$ python -q
>>> import numpy as np
>>> import numpy.linalg as la
>>> np.set_printoptions(precision=3, suppress=True, linewidth=100, floatmode="fixed")
>>> rd = lambda a: np.round(a, 3) + 0
>>> W0 = np.load("test1.npy")
>>> W0
array([[0.000, 6.000],
       [6.000, 0.000]])
>>> vals, V = la.eigh(W0)
>>> x0 = np.array([4, 6])
>>> np.abs(W0).sum(axis=1).max(), np.abs(vals).max()
(np.float64(6.0), np.float64(6.0))
>>> rd(V * np.abs(vals) @ V.T)
array([[6.000, 0.000],
       [0.000, 6.000]])
>>> rd(la.eigvalsh(W0).min())
np.float64(-6.0)
>>> feats = np.load("run6.npy")
>>> feats
array([[ 9.000, -9.000,  0.000,  0.000,  0.000],
       [ 8.000,  7.000,  0.000,  0.000,  0.000],
       [ 0.000,  0.000,  3.000,  2.000,  1.000],
       [ 0.000,  0.000,  4.000,  5.000,  5.000],
       [ 0.000,  0.000,  5.000,  0.000,  0.000]])
>>> proj = np.triu(np.array([[2, 2, 2, 1, 1],
...     [2, 5, 1, 1, 5],
...     [4, 0, 1, 1, 4],
...     [4, 1, 2, 3, 1],
...     [4, 0, 1, 1, 2]]), 1) + np.eye(5)
>>> B = proj @ feats @ la.inv(proj)
>>> np.trace(B), np.trace(feats)
(np.float64(24.0), np.float64(24.0))
>>> la.matrix_rank(B)
np.int64(5)
>>> B
array([[ 25.000, -45.000,  10.000,  19.000, 148.000],
       [  8.000,  -9.000,  25.000, -17.000, -40.000],
       [  0.000,   0.000,  27.000, -20.000, -82.000],
       [  0.000,   0.000,   9.000,  -4.000, -27.000],
       [  0.000,   0.000,   5.000,  -5.000, -15.000]])
>>> rd(la.det(B))
np.float64(3375.0)
>>> theta = np.radians(90)
>>> r_ = np.eye(5)
>>> r_[2, 2] = r_[0, 0] = np.cos(theta)
>>> r_[2, 0], r_[0, 2] = -np.sin(theta), np.sin(theta)
>>> rd(r_)
array([[ 0.000,  0.000,  1.000,  0.000,  0.000],
       [ 0.000,  1.000,  0.000,  0.000,  0.000],
       [-1.000,  0.000,  0.000,  0.000,  0.000],
       [ 0.000,  0.000,  0.000,  1.000,  0.000],
       [ 0.000,  0.000,  0.000,  0.000,  1.000]])
>>> B = feats @ r_.T
>>> rd(B)
array([[ 0.000, -9.000, -9.000,  0.000,  0.000],
       [ 0.000,  7.000, -8.000,  0.000,  0.000],
       [ 3.000,  0.000,  0.000,  2.000,  1.000],
       [ 4.000,  0.000,  0.000,  5.000,  5.000],
       [ 5.000,  0.000,  0.000,  0.000,  0.000]])
>>> np.abs(B - feats).max(axis=0)
array([9.000, 0.000, 9.000, 0.000, 0.000])
>>> rd(la.norm(feats, axis=0))
array([12.042, 11.402,  7.071,  5.385,  5.099])
>>> rd(la.norm(feats, 1)), rd(la.norm(feats, np.inf))
(np.float64(17.0), np.float64(18.0))
>>> la.norm(feats, axis=1).argmax()
np.int64(0)
>>> def softmax(z):
...     e = np.exp(z - z.max(axis=-1, keepdims=True))
...     return e / e.sum(axis=-1, keepdims=True)
... 
>>> rd(softmax(feats[3]))
array([0.003, 0.003, 0.154, 0.420, 0.420])
>>> rd(softmax(feats[3] + 4))
array([0.003, 0.003, 0.154, 0.420, 0.420])
>>> rd(softmax(10 * feats[3]))
array([0.000, 0.000, 0.000, 0.500, 0.500])
>>> att = feats @ feats.T / np.sqrt(5)
>>> rd(softmax(att)[3] @ feats)
array([0.000, 0.000, 4.000, 5.000, 5.000])
>>> rd(softmax(att))
array([[1.000, 0.000, 0.000, 0.000, 0.000],
       [0.000, 1.000, 0.000, 0.000, 0.000],
       [0.000, 0.000, 0.003, 0.992, 0.005],
       [0.000, 0.000, 0.000, 1.000, 0.000],
       [0.000, 0.000, 0.010, 0.096, 0.894]])
